$ python3 -q
>>> import numpy as np
>>> np.set_printoptions(precision=2, suppress=True, linewidth=200)
>>> E = np.load("mat.npy")
>>> E
array([[3, 0, 1, 3, 1, 1, 1, 0, 3, 2, 2],
       [2, 3, 0, 1, 3, 1, 1, 1, 0, 3, 2],
       [2, 2, 3, 0, 1, 3, 1, 1, 1, 0, 3],
       [3, 2, 2, 3, 0, 1, 3, 1, 1, 1, 0],
       [0, 3, 2, 2, 3, 0, 1, 3, 1, 1, 1],
       [1, 0, 3, 2, 2, 3, 0, 1, 3, 1, 1],
       [1, 1, 0, 3, 2, 2, 3, 0, 1, 3, 1],
       [1, 1, 1, 0, 3, 2, 2, 3, 0, 1, 3],
       [3, 1, 1, 1, 0, 3, 2, 2, 3, 0, 1],
       [1, 3, 1, 1, 1, 0, 3, 2, 2, 3, 0],
       [0, 1, 3, 1, 1, 1, 0, 3, 2, 2, 3]])
>>> rng = np.random.default_rng(88)
>>> lab = rng.permutation(11)
>>> out = E[:, lab] * rng.choice([-1, 1], 11)
>>> out
array([[ 1, -1,  0, -3, -3, -3,  2,  0,  1, -2, -1],
       [ 0, -1,  3,  0, -2, -1,  3, -1,  1, -2, -3],
       [ 3, -3,  2, -1, -2,  0,  0, -1,  1, -3, -1],
       [ 2, -1,  2, -1, -3, -3,  1, -1,  3,  0,  0],
       [ 2,  0,  3, -1,  0, -2,  1, -3,  1, -1, -3],
       [ 3, -3,  0, -3, -1, -2,  1, -1,  0, -1, -2],
       [ 0, -2,  1, -1, -1, -3,  3,  0,  3, -1, -2],
       [ 1, -2,  1,  0, -1,  0,  1, -3,  2, -3, -3],
       [ 1, -3,  1, -3, -3, -1,  0, -2,  2, -1,  0],
       [ 1,  0,  3, -2, -1, -1,  3, -2,  3,  0, -1],
       [ 3, -1,  1, -2,  0, -1,  2, -3,  0, -3, -1]])
>>> Uu, _, VT = np.linalg.svd(E.T @ out)
>>> np.round(Uu @ VT, 2) + 0
array([[ 0.,  0.,  0.,  0., -1.,  0.,  0.,  0.,  0.,  0.,  0.],
       [ 0.,  0.,  1.,  0.,  0.,  0.,  0.,  0.,  0.,  0.,  0.],
       [ 1.,  0.,  0.,  0.,  0.,  0.,  0.,  0.,  0.,  0.,  0.],
       [ 0.,  0.,  0.,  0.,  0., -1.,  0.,  0.,  0.,  0.,  0.],
       [ 0.,  0.,  0.,  0.,  0.,  0.,  0.,  0.,  0.,  0., -1.],
       [ 0., -1.,  0.,  0.,  0.,  0.,  0.,  0.,  0.,  0.,  0.],
       [ 0.,  0.,  0.,  0.,  0.,  0.,  0.,  0.,  1.,  0.,  0.],
       [ 0.,  0.,  0.,  0.,  0.,  0.,  0., -1.,  0.,  0.,  0.],
       [ 0.,  0.,  0., -1.,  0.,  0.,  0.,  0.,  0.,  0.,  0.],
       [ 0.,  0.,  0.,  0.,  0.,  0.,  1.,  0.,  0.,  0.,  0.],
       [ 0.,  0.,  0.,  0.,  0.,  0.,  0.,  0.,  0., -1.,  0.]])
>>> np.round(np.linalg.lstsq(E, out)[0], 2) + 0
array([[ 0.,  0.,  0.,  0., -1.,  0.,  0.,  0.,  0.,  0.,  0.],
       [ 0.,  0.,  1.,  0.,  0.,  0.,  0.,  0.,  0.,  0.,  0.],
       [ 1.,  0.,  0.,  0.,  0.,  0.,  0.,  0.,  0.,  0.,  0.],
       [ 0.,  0.,  0.,  0.,  0., -1.,  0.,  0.,  0.,  0.,  0.],
       [ 0.,  0.,  0.,  0.,  0.,  0.,  0.,  0.,  0.,  0., -1.],
       [ 0., -1.,  0.,  0.,  0.,  0.,  0.,  0.,  0.,  0.,  0.],
       [ 0.,  0.,  0.,  0.,  0.,  0.,  0.,  0.,  1.,  0.,  0.],
       [ 0.,  0.,  0.,  0.,  0.,  0.,  0., -1.,  0.,  0.,  0.],
       [ 0.,  0.,  0., -1.,  0.,  0.,  0.,  0.,  0.,  0.,  0.],
       [ 0.,  0.,  0.,  0.,  0.,  0.,  1.,  0.,  0.,  0.,  0.],
       [ 0.,  0.,  0.,  0.,  0.,  0.,  0.,  0.,  0., -1.,  0.]])
>>> W0 = np.array([[-1, -1, -3, 0, 0, 0],
...     [-2, -2, -3, 0, 0, 0],
...     [-2, -1, -2, 0, 0, 0],
...     [-1, -1, -3, -1, -1, -3],
...     [-2, -2, -3, -2, -2, -3],
...     [-2, -1, -2, -2, -1, -2]])
>>> W0
array([[-1, -1, -3,  0,  0,  0],
       [-2, -2, -3,  0,  0,  0],
       [-2, -1, -2,  0,  0,  0],
       [-1, -1, -3, -1, -1, -3],
       [-2, -2, -3, -2, -2, -3],
       [-2, -1, -2, -2, -1, -2]])
>>> x = np.array([1, 3, 1, 0, 3, 1])
>>> target = W0 @ x
>>> target
array([ -7, -11,  -7, -13, -20, -12])
>>> np.linalg.solve(W0, target)
array([ 1.,  3.,  1., -0.,  3.,  1.])
>>> np.linalg.solve(W0, 5 * target)
array([ 5., 15.,  5., -0., 15.,  5.])
>>> T = np.stack([E, 2 * E, E[::-1]])
>>> np.einsum("bij,cij->bc", T, T)
array([[ 429,  858,  289],
       [ 858, 1716,  578],
       [ 289,  578,  429]])
>>> np.linalg.matrix_rank(T.reshape(3, -1))
np.int64(2)
>>> W0 @ W0
array([[ 9,  6, 12,  0,  0,  0],
       [12,  9, 18,  0,  0,  0],
       [ 8,  6, 13,  0,  0,  0],
       [18, 12, 24,  9,  6, 12],
       [24, 18, 36, 12,  9, 18],
       [16, 12, 26,  8,  6, 13]])
>>> np.allclose(W0 @ W0.T, W0.T @ W0)
False
>>> np.allclose(W0, W0.T)
False
>>> np.linalg.matrix_power(W0, 4)
array([[ 249,  180,  372,    0,    0,    0],
       [ 360,  261,  540,    0,    0,    0],
       [ 248,  180,  373,    0,    0,    0],
       [ 996,  720, 1488,  249,  180,  372],
       [1440, 1044, 2160,  360,  261,  540],
       [ 992,  720, 1492,  248,  180,  373]])
>>> W0.inv()
Traceback (most recent call last):
  File "<python-input-25>", line 1, in <module>
    W0.inv()
    ^^^^^^
AttributeError: 'numpy.ndarray' object has no attribute 'inv'
>>> round(np.linalg.det(W0), 2)
np.float64(9.0)
>>> np.trace(W0)
np.int64(-10)
>>> np.round(np.abs(np.linalg.eigvals(W0)).max(), 2)
np.float64(5.45)
>>> f = np.array([3, -3])
>>> np.correlate(W0[1], W0[3], "full")
array([ 6,  8, 13, 11, 11, 13,  5,  3,  0,  0,  0])
>>> np.array([np.convolve(row, f, "same") for row in W0])
array([[-3,  0, -6,  9,  0,  0],
       [-6,  0, -3,  9,  0,  0],
       [-6,  3, -3,  6,  0,  0],
       [-3,  0, -6,  6,  0, -6],
       [-6,  0, -3,  3,  0, -3],
       [-6,  3, -3,  0,  3, -3]])
>>> out = W0 + rng.integers(-2, 3, (6, 1)) @ rng.integers(-2, 3, (1, 6))
>>> out
array([[ 1,  0, -4, -2,  2, -2],
       [-4, -3, -2,  2, -2,  2],
       [ 0,  0, -3, -2,  2, -2],
       [-3, -2, -2,  1, -3, -1],
       [-4, -3, -2,  0, -4, -1],
       [ 0,  0, -3, -4,  1, -4]])
>>> out - W0
array([[ 2,  1, -1, -2,  2, -2],
       [-2, -1,  1,  2, -2,  2],
       [ 2,  1, -1, -2,  2, -2],
       [-2, -1,  1,  2, -2,  2],
       [-2, -1,  1,  2, -2,  2],
       [ 2,  1, -1, -2,  2, -2]])
>>> J = np.array([[0, 0, 1, 0, 1, 1, 0, 0],
...     [0, 0, 0, 0, 0, 0, 1, 0],
...     [1, 0, 0, 0, 1, 1, 0, 0],
...     [0, 0, 0, 0, 0, 0, 0, 1],
...     [1, 0, 1, 0, 0, 1, 0, 0],
...     [1, 0, 1, 0, 1, 0, 0, 0],
...     [0, 1, 0, 0, 0, 0, 0, 0],
...     [0, 0, 0, 1, 0, 0, 0, 0]])
>>> evals, vecs = np.linalg.eigh(J)
>>> x = np.array([5, 1, 2, 3, 0, 3, 4, 4])
>>> np.round(vecs * np.maximum(evals, 0) @ vecs.T, 2) + 0
array([[0.75, 0.  , 0.75, 0.  , 0.75, 0.75, 0.  , 0.  ],
       [0.  , 0.5 , 0.  , 0.  , 0.  , 0.  , 0.5 , 0.  ],
       [0.75, 0.  , 0.75, 0.  , 0.75, 0.75, 0.  , 0.  ],
       [0.  , 0.  , 0.  , 0.5 , 0.  , 0.  , 0.  , 0.5 ],
       [0.75, 0.  , 0.75, 0.  , 0.75, 0.75, 0.  , 0.  ],
       [0.75, 0.  , 0.75, 0.  , 0.75, 0.75, 0.  , 0.  ],
       [0.  , 0.5 , 0.  , 0.  , 0.  , 0.  , 0.5 , 0.  ],
       [0.  , 0.  , 0.  , 0.5 , 0.  , 0.  , 0.  , 0.5 ]])
>>> (np.sign(vecs[:, -1].round(6)) == np.sign(vecs[0, -1].round(6))).astype(int)
array([1, 0, 1, 0, 1, 1, 0, 0])
>>> np.linalg.eigvalsh(J[1:, 1:])
array([-1., -1., -1., -1.,  1.,  1.,  2.])
